$ ipython --no-banner

In [1]: import numpy as np

In [2]: np.set_printoptions(precision=4, suppress=True, linewidth=160, legacy="1.25")

In [3]: rnd = lambda a: np.round(a, 4) + 0

In [4]: X = np.loadtxt("x.csv", delimiter=",")

In [5]: X
Out[5]: 
array([[-0.2, -1.4,  0.1,  0.8],
       [ 0.6, -0.1, -0.6,  0.6],
       [ 0.9, -1. ,  0.1, -0.3],
       [ 0.1, -1. , -0.3, -1.7],
       [ 0.6, -0.6,  1.3, -0.9],
       [-1.4, -0.2,  0.3, -0.1],
       [-1.5, -2.1,  0.2, -0.2],
       [-1.5, -6.6, -2.1,  3.9],
       [ 0.3, -0.2,  0.4,  0.8],
       [-0.9,  0.7,  0. , -2.3],
       [-0.2,  1. , -1.2, -1.1],
       [-0.6, -0.4, -1.5,  1.3],
       [ 0.7, -0.2,  0. ,  0.8],
       [ 0.1, -0.9,  1.9,  0.1],
       [ 0.5, -1. ,  1.3,  0. ],
       [-1.9,  0.4,  0.9, -0.5],
       [ 1.8,  0.1,  0. ,  0.2],
       [ 0.2, -0.3,  0.2, -0.7],
       [ 1.3, -1.1, -0.1, -0.5],
       [ 1.6, -0.6,  0.8,  1.4],
       [-0.1, -0.3,  0.1,  0.2],
       [-0.4, -0.2,  1.3, -0.8],
       [-0.1, -1.1,  0.1, -0.5],
       [ 0.9, -0.8, -0.3, -0.8],
       [ 0.8,  1.4, -1.7, -1.1],
       [-1.9,  1.5,  0.6, -0.7],
       [ 0.9, -0.6, -2.5,  0.5],
       [-1.8, -0.1, -0.1,  1.9],
       [ 1. , -0.9, -0.7,  1.3],
       [ 0.8,  1.3, -1.2,  0.6],
       [-0.2,  0.6, -0.8,  0.1],
       [-0.1,  0.9,  0.6, -0.1],
       [-0.5,  0.5, -1.2, -1.4],
       [-0.9, -1. , -0.4, -0.9],
       [-0.2,  1.4, -0.3,  1.2],
       [ 0.8, -2. ,  1.5,  0. ],
       [-0.1, -0.4, -0.9,  0.3],
       [-0.5,  0.3,  2. ,  1.1],
       [-1.6,  1.3, -0.7,  0.8],
       [-0.2, -0.4, -0.9,  1.7],
       [-0.9, -1.6, -0.5,  0.8],
       [ 0.1, -1. , -1.5, -0.1],
       [-0.9, -0.5, -0.6, -1.2],
       [ 0. , -0.2,  0.4, -1.3],
       [-0.2, -1.2,  0.5, -0.8]])

In [6]: Ac = X - X.mean(axis=0)

In [7]: left, s, vt = np.linalg.svd(Ac, full_matrices=False)

In [8]: rnd(vt[0] * np.sign(vt[0, np.abs(vt[0]).argmax()]))
Out[8]: array([ 0.0508,  0.7974,  0.1835, -0.5726])

In [9]: np.linalg.matrix_rank(Ac)
Out[9]: 4

In [10]: np.abs(vt[0]).argmax()
Out[10]: 1

In [11]: rnd(s)
Out[11]: array([9.7277, 6.7888, 6.1632, 5.78  ])

In [12]: rnd((s ** 2).sum() ** 2 / (s ** 4).sum())
Out[12]: 3.299

In [13]: np.searchsorted(np.cumsum(s ** 2) / (s ** 2).sum(), 0.9) + 1
Out[13]: 4

In [14]: rnd(np.abs(vt[-1]))
Out[14]: array([0.1939, 0.3981, 0.5123, 0.7358])
